$ ipython --no-banner

In [1]: import numpy as np

In [2]: np.set_printoptions(suppress=True, linewidth=100)

In [3]: def rd(a):
   ...:     return np.round(a, 2) + 0
   ...: 

In [4]: W2 = np.sign(np.array([[-1, 3, 1], [1, -2, -1], [2, -3, -3]]))

In [5]: Y = (np.tril(W2, -1) + np.eye(3)) @ (np.triu(W2, 1) + np.eye(3))

In [6]: ev = np.array([-2, -3, 1])

In [7]: W0 = np.rint(Y * ev @ np.linalg.inv(Y)) + 0

In [8]: print(W0)
[[ -5.   1.   2.]
 [  6.  -6.  -2.]
 [-18.   9.   7.]]

In [9]: Uu, s, Vh = np.linalg.svd(W0, full_matrices=False)

In [10]: print(Uu.shape, s.shape, Vh.shape)
(3, 3) (3,) (3, 3)

In [11]: print(rd(Vh @ Vh.T))
[[1. 0. 0.]
 [0. 1. 0.]
 [0. 0. 1.]]

In [12]: print(rd(Uu.T @ W0 @ Vh.T))
[[23.47  0.    0.  ]
 [ 0.    3.03  0.  ]
 [ 0.    0.    0.08]]

In [13]: print((s > 1e-8).sum())
3

In [14]: print(rd(np.sqrt((s ** 2).sum())), rd(np.linalg.norm(W0)))
23.66 23.66

In [15]: O, V = np.linalg.qr(W0[:, :1])[0], np.linalg.qr(W0[:, 1:])[0]

In [16]: s = np.linalg.svd(O.T @ V, compute_uv=False)

In [17]: print((s > 0.9).sum())
1

In [18]: print(rd(s))
[1.]

In [19]: print(rd(np.degrees(np.arccos(s.clip(0, 1)))))
[0.62]

In [20]: ev, V = np.linalg.eig(W0)

In [21]: print(rd(np.sort(np.linalg.eigvals(W0.T))))
[-3. -2.  1.]

In [22]: print(rd(np.sort(np.linalg.eigvals(W0 @ W0))))
[1. 4. 9.]

In [23]: print(rd(np.sort(np.linalg.eigvals(np.linalg.inv(W0)))))
[-0.5  -0.33  1.  ]

In [24]: J = 0.7 ** np.abs(np.subtract.outer(np.arange(3), np.arange(3)))

In [25]: print(rd(J))
[[1.   0.7  0.49]
 [0.7  1.   0.7 ]
 [0.49 0.7  1.  ]]

In [26]: x0 = np.ones(3)

In [27]: for _ in range(4):
    ...:     x0 = J @ x0
    ...:     x0 /= np.linalg.norm(x0)
    ...:     print(round(x0 @ J @ x0, 2))
    ...: 
2.26
2.26
2.26
2.26

In [28]: print(rd(x0))
[0.56 0.62 0.56]

In [29]: print(rd(np.linalg.eigvalsh(J)[-1]))
2.26
